% python3 -q
>>> import numpy as np
>>> from numpy import linalg as LA
>>> np.set_printoptions(precision=1, suppress=True, linewidth=120)
>>> rnd = lambda a: np.round(a, 1) + 0
>>> m1 = np.load("dump.npy")
>>> m1
array([[  3,  -2,  -5,  -6,   0,   1,   7],
       [ 11,  -3,   4,  -7,  -5,   2,   5],
       [ 19,   3,   3, -15,  -3,  -7,   0],
       [ 20,  -6,  -5, -13,  -7,  -8,   4],
       [ 16, -14, -14,  -7,  -8, -17,   9],
       [ 13, -20, -20,  -7,  -5, -12,   1],
       [ 10, -18, -20,  -7,  -6,  -7,   6],
       [ 15, -17, -15,  -6,  -9,  -1,  -3],
       [ 16, -17, -11,  -2,  -1,   2, -12],
       [ 25, -14, -10,  -5,   7,   1, -17],
       [ 21, -19,  -4, -10,  15,   3, -16],
       [ 22, -10,  -4, -11,   6,   3, -11],
       [ 26, -17,  -5,  -7,  15,  10, -13],
       [ 34, -22,   4,  -7,   7,  12, -21],
       [ 32, -19,   2, -13,  11,  11, -17],
       [ 40, -16,   0, -13,  16,  16, -14],
       [ 43, -10,  -6, -21,  14,  14, -23],
       [ 51,  -3,  -7, -25,  23,  12, -17],
       [ 60,  -1,  -1, -17,  17,   8, -19],
       [ 62,   3,   8,  -8,  12,   7, -14],
       [ 69,   8,  13,   0,   6,   5,  -6],
       [ 65,   4,  13,  -2,   2,  11,   2],
       [ 63,   8,  22,   6,   2,  18,   0],
       [ 65,   5,  21,  13,   6,  10,   9],
       [ 65,  -1,  28,  22,  10,  13,   1],
       [ 67,   4,  32,  30,  11,  22,   5],
       [ 76,  -2,  34,  38,   7,  29,  -1],
       [ 75,   6,  31,  34,  14,  23,   0],
       [ 70,   9,  37,  25,   9,  18,   0],
       [ 65,  17,  41,  25,   1,  18,  -3],
       [ 69,  19,  50,  19,  -6,  26,   1]])
>>> z = m1[:, 5] > np.median(m1[:, 5])
>>> u = m1[z].mean(axis=0) - m1[~z].mean(axis=0)
>>> z.astype(int)
array([0, 0, 0, 0, 0, 0, 0, 0, 0, 0, 0, 0, 0, 1, 1, 1, 1, 1, 0, 0, 0, 1, 1, 0, 1, 1, 1, 1, 1, 1, 1])
>>> dist = LA.norm(m1[:, None] - m1[None], axis=-1)
>>> dist[7].round(6).argsort(kind="stable")[:4]
array([7, 6, 8, 5])
>>> np.flatnonzero(dist[7] < dist.mean() / 2)
array([ 3,  4,  5,  6,  7,  8,  9, 11])
>>> other = np.c_[m1[:, :5] @ np.array([[1, 1, 1, -2, 0],
...     [3, 2, 3, 3, -2],
...     [2, 1, -1, -2, -2],
...     [-1, -2, 2, -3, 3],
...     [2, 0, 0, -1, 3]]), np.array([-3, -1, 2, 2, -3, -3, 2, 2, 3, 2, -1, 0, 0, -1, 1, 1, 2, -3, 3, -2, 0, 0, 3, 0, 0, -2, 2, 1, -2, -2, 0])]
>>> other
array([[  -7,    6,  -10,   16,   -4,   -3],
       [   7,   23,  -16,  -13,  -38,   -1],
       [  43,   58,   -5,   13,  -66,    2],
       [  -9,   29,  -19,   -2,  -38,    2],
       [ -63,  -12,  -26,  -17,   11,   -3],
       [ -90,  -33,  -41,  -20,   44,   -3],
       [ -89,  -32,  -38,   -7,   37,    2],
       [ -78,  -22,  -33,  -24,   19,    2],
       [ -57,  -25,  -28,  -54,   47,    3],
       [ -18,   -3,  -17,  -64,   54,    2],
       [  -4,   -1,  -52,  -76,   61,   -1],
       [   7,   20,  -26,  -39,   13,    0],
       [   2,    1,  -34,  -87,   68,    0],
       [  -3,    8,  -50, -128,   36,   -1],
       [  14,   22,  -53,  -97,   28,    1],
       [  37,   34,  -34, -105,   41,    1],
       [  50,   59,  -23,  -55,   11,    2],
       [  99,   88,   -1,  -45,   14,   -3],
       [ 106,   91,   24,  -87,    4,    3],
       [ 119,   92,   47, -119,  -10,   -2],
       [ 131,   98,   80, -146,  -24,    0],
       [ 109,   90,   60, -140,  -34,    0],
       [ 129,   89,   77, -166,  -36,    3],
       [ 121,   70,   85, -202,    5,    0],
       [ 116,   47,   78, -265,   42,    0],
       [ 135,   47,  107, -287,   51,   -2],
       [ 114,   30,  112, -347,   71,    2],
       [ 149,   50,  130, -310,   70,    1],
       [ 164,   75,  110, -271,   10,   -2],
       [ 175,   90,  125, -237,  -38,   -2],
       [ 195,  119,  114, -232,  -99,    0]])
>>> rnd(LA.norm(other - m1 @ LA.lstsq(m1, other)[0], axis=0))
array([0. , 0. , 0. , 0. , 0. , 9.3])
>>> LA.matrix_rank(other)
np.int64(6)
>>> LA.matrix_rank(np.c_[m1, other])
np.int64(8)
>>> rnd(LA.norm(LA.qr(m1)[0].T @ other, axis=0) ** 2 / ((other ** 2).sum(axis=0) + 1e-12))
array([1. , 1. , 1. , 1. , 1. , 0.2])
>>> W0 = np.load("test0.npy")
>>> W0
array([[-1,  2, -1, -2, -2,  1, -1, -2,  0],
       [ 0, -1,  2, -1, -2, -2,  1, -1, -2],
       [-2,  0, -1,  2, -1, -2, -2,  1, -1],
       [-1, -2,  0, -1,  2, -1, -2, -2,  1],
       [ 1, -1, -2,  0, -1,  2, -1, -2, -2],
       [-2,  1, -1, -2,  0, -1,  2, -1, -2],
       [-2, -2,  1, -1, -2,  0, -1,  2, -1],
       [-1, -2, -2,  1, -1, -2,  0, -1,  2],
       [ 2, -1, -2, -2,  1, -1, -2,  0, -1]])
>>> (W0 @ W0)[0]
array([ 5,  9, 12, -3,  1, -2, 14,  6, -6])
>>> rnd(np.fft.fft(W0[0]))
array([-6. +0.j ,  2.5-0.4j,  2.9-5.1j, -3. +1.7j, -3.9-2.1j, -3.9+2.1j, -3. -1.7j,  2.9+5.1j,  2.5+0.4j])
>>> rnd(np.sort(np.abs(np.fft.fft(W0[0])))), rnd(np.sort(LA.svd(W0, compute_uv=False)))
(array([2.5, 2.5, 3.5, 3.5, 4.4, 4.4, 5.9, 5.9, 6. ]), array([2.5, 2.5, 3.5, 3.5, 4.4, 4.4, 5.9, 5.9, 6. ]))
>>> vec = np.array([3, 2, 2, 0, 0, 0, 3, 1, 0])
>>> target = W0 @ vec
>>> target
array([ -6,   4, -13, -15,  -8,  -1,  -9, -12,  -6])
>>> rnd(LA.solve(W0, W0[:, 7]))
array([0., 0., 0., 0., 0., 0., 0., 1., 0.])
>>> rnd(LA.solve(W0, target + W0[:, 3]))
array([3., 2., 2., 1., 0., 0., 3., 1., 0.])
>>> arr = np.array([[3, -2, 0, -3, -2, 0],
...     [-1, -3, 0, -1, 2, 0],
...     [0, 0, 3, 0, 0, -1],
...     [0, 0, 0, -1, 1, 0],
...     [1, 2, 0, 0, -3, 0],
...     [0, 0, 3, 0, 0, 1]])
>>> # 2 blocks once reordered
>>> vec = np.array([-2, -1, 0, 0, 2, -2])
>>> target = arr @ vec
>>> coef, lr = np.zeros(6), 1 / LA.norm(arr, 2) ** 2
>>> for i in range(8):
...     coef -= lr * arr.T @ (arr @ coef - target)
...     if i % 2 == 0: print(i, round(LA.norm(arr @ coef - target), 1))
... 
0 2.7
2 2.3
4 2.0
6 1.8
>>> rnd(LA.cond(arr))
np.float64(8.8)
>>> other = arr / LA.norm(arr, axis=1, keepdims=True)
>>> gram = other @ other.T
>>> (np.abs(gram) > 0.9).astype(int)
array([[1, 0, 0, 0, 0, 0],
       [0, 1, 0, 0, 0, 0],
       [0, 0, 1, 0, 0, 0],
       [0, 0, 0, 1, 0, 0],
       [0, 0, 0, 0, 1, 0],
       [0, 0, 0, 0, 0, 1]])
>>> rnd(gram[3])
array([ 0.1,  0.5,  0. ,  1. , -0.6,  0. ])
>>> rnd(np.degrees(np.arccos(np.clip(gram[3, 0], -1, 1))))
np.float64(82.0)
>>> rnd(gram)
array([[ 1. ,  0.1,  0. ,  0.1,  0.3,  0. ],
       [ 0.1,  1. ,  0. ,  0.5, -0.9,  0. ],
       [ 0. ,  0. ,  1. ,  0. ,  0. ,  0.8],
       [ 0.1,  0.5,  0. ,  1. , -0.6,  0. ],
       [ 0.3, -0.9,  0. , -0.6,  1. ,  0. ],
       [ 0. ,  0. ,  0.8,  0. ,  0. ,  1. ]])
>>> ang = np.radians(60)
>>> Rm = np.eye(6)
>>> Rm[5, 5] = Rm[3, 3] = np.cos(ang)
>>> Rm[5, 3], Rm[3, 5] = -np.sin(ang), np.sin(ang)
>>> rnd(Rm)
array([[ 1. ,  0. ,  0. ,  0. ,  0. ,  0. ],
       [ 0. ,  1. ,  0. ,  0. ,  0. ,  0. ],
       [ 0. ,  0. ,  1. ,  0. ,  0. ,  0. ],
       [ 0. ,  0. ,  0. ,  0.5,  0. ,  0.9],
       [ 0. ,  0. ,  0. ,  0. ,  1. ,  0. ],
       [ 0. ,  0. ,  0. , -0.9,  0. ,  0.5]])
>>> other = arr @ Rm.T
>>> np.allclose(LA.norm(arr, axis=1), LA.norm(other, axis=1))
True
>>> rnd(LA.svd(arr, compute_uv=False)), rnd(LA.svd(other, compute_uv=False))
(array([5.4, 5.1, 4.2, 1.4, 1.2, 0.6]), array([5.4, 5.1, 4.2, 1.4, 1.2, 0.6]))
>>> rnd(np.abs(other - arr).max(axis=0))
array([0. , 0. , 0. , 1.5, 0. , 2.6])
>>> rnd(Rm @ Rm)
array([[ 1. ,  0. ,  0. ,  0. ,  0. ,  0. ],
       [ 0. ,  1. ,  0. ,  0. ,  0. ,  0. ],
       [ 0. ,  0. ,  1. ,  0. ,  0. ,  0. ],
       [ 0. ,  0. ,  0. , -0.5,  0. ,  0.9],
       [ 0. ,  0. ,  0. ,  0. ,  1. ,  0. ],
       [ 0. ,  0. ,  0. , -0.9,  0. , -0.5]])
>>> rnd(np.sort(LA.eigvals(Rm).real))
array([0.5, 0.5, 1. , 1. , 1. , 1. ])
>>> (LA.matrix_power((Rm != 0) + (Rm.T != 0) + np.eye(6), 6) > 0).astype(int)
array([[1, 0, 0, 0, 0, 0],
       [0, 1, 0, 0, 0, 0],
       [0, 0, 1, 0, 0, 0],
       [0, 0, 0, 1, 0, 1],
       [0, 0, 0, 0, 1, 0],
       [0, 0, 0, 1, 0, 1]])
>>> rnd(LA.det(Rm))
np.float64(1.0)
>>> M = np.array([[-1.3, -1.4, 0.5, -1.4, -0.9, 0.9],
...     [-0.3, -0.3, 0.8, 0.1, -0.5, 0.4],
...     [-1.1, 0.0, -0.3, 0.2, -1.2, -0.8]])
>>> M[:, 2] *= 10
>>> M
array([[-1.3, -1.4,  5. , -1.4, -0.9,  0.9],
       [-0.3, -0.3,  8. ,  0.1, -0.5,  0.4],
       [-1.1,  0. , -3. ,  0.2, -1.2, -0.8]])
>>> # column 2 dominates
>>> other = M / np.sqrt((M ** 2).mean(axis=1, keepdims=True))
>>> LA.matrix_rank(other) == LA.matrix_rank(M)
np.True_
>>> A = np.load("a.npy")
>>> A
array([[-3.9, -2.1, -1.2,  1.4, -3.8,  1.2],
       [-2.4, -3.7,  1. , -0.4, -3.8, -1.7],
       [-2.1, -4.4,  2.8,  1.5, -2.9, -0.7],
       [-3.6, -2.1,  0.6,  0.2, -0.6,  0.5],
       [-3.1, -2.8,  0.8,  1. , -0.6, -1.2],
       [-3.9, -3.7, -0.5, -0.2, -1.9, -0.1],
       [ 0.2,  0.9,  7.2,  3.8,  6. ,  0.5],
       [-2.1, -3.8,  0.7,  1.1, -1. ,  0. ],
       [ 2. , -0.9,  7.3,  3.9,  3.6, -0.2],
       [-2.7, -2. ,  1.2, -0.4,  0. ,  0. ],
       [-4.6, -3.3,  0.9,  0.5,  0. ,  0.2],
       [ 1.7,  1.4,  7.1,  2.9,  4.1,  0. ],
       [ 0.3,  0.5,  7.1,  6.5,  2.7, -0.2],
       [ 0.7, -1.2,  7.4,  4. ,  4.5,  1.6],
       [ 1.3, -1.4,  7.4,  4.7,  4.4,  0.7],
       [ 3.6,  0.3,  6.7,  4.8,  4.2,  0.7],
       [-2.8, -3.5, -0.1,  0. , -0.4, -1.8],
       [-3.2, -3. , -0.2,  0.2, -2.2,  0.3],
       [ 1.4,  0.5,  7.4,  6.3,  3.5, -0.1],
       [-3.6, -5.3, -1. ,  0.2, -3.6,  0.2],
       [-2.3, -3.2, -0.2,  0.4, -2.8, -0.6],
       [ 0.8, -0.2,  8.1,  7. ,  4.7,  2.1],
       [ 3. ,  0.4,  5.2,  5.8,  2.9,  0. ],
       [ 0.8, -0.9,  8.6,  4.3,  4.7,  2.6],
       [ 1.1,  0.6,  6.3,  3.9,  3.7,  2.7],
       [-3.2, -2.7,  0.3, -2. , -2.9, -0.4],
       [-2.3, -4. , -0.3, -0.8, -0.8,  0.2],
       [ 0.3, -0.2,  5.5,  5.4,  2.2,  0.4],
       [-1.3, -2.4,  0. ,  0.2, -3. , -1.2],
       [-2.7, -5.1,  2.5, -1.5, -0.6, -0.1]])
>>> z = A[:, 2] > np.median(A[:, 2])
>>> u = A[z].mean(axis=0) - A[~z].mean(axis=0)
>>> rnd((((A - A.mean(axis=0)) @ u > 0) == z).mean())
np.float64(0.9)
>>> z.astype(int)
array([0, 0, 1, 0, 0, 0, 1, 0, 1, 0, 0, 1, 1, 1, 1, 1, 0, 0, 1, 0, 0, 1, 1, 1, 1, 0, 0, 1, 0, 1])
>>> rnd(u)
array([3.8, 2.5, 6.3, 4.1, 5. , 1. ])
>>> C = A[[4, 13]].astype(float)
>>> for _ in range(6):
...     z = LA.norm(A[:, None] - C, axis=-1).argmin(axis=1)
...     C = np.array([A[z == j].mean(axis=0) for j in range(2)])
... 
>>> z
array([0, 0, 0, 0, 0, 0, 1, 0, 1, 0, 0, 1, 1, 1, 1, 1, 0, 0, 1, 0, 0, 1, 1, 1, 1, 0, 0, 1, 0, 0])
>>> np.abs(C[1] - C[0]).argmax()
np.int64(2)
>>> np.bincount(z)
array([17, 13])
>>> rnd(C[1] - C[0])
array([4.3, 3.3, 6.6, 4.8, 5.8, 1.1])
>>> rnd(C)
array([[-2.9, -3.4,  0.4,  0.1, -1.8, -0.3],
       [ 1.3,  0. ,  7. ,  4.9,  3.9,  0.8]])
>>> blk = np.stack([C, 3 * C, C[::-1]])
>>> LA.matrix_rank(blk.reshape(3, -1))
np.int64(2)
>>> LA.matrix_rank(blk)
array([2, 2, 2])
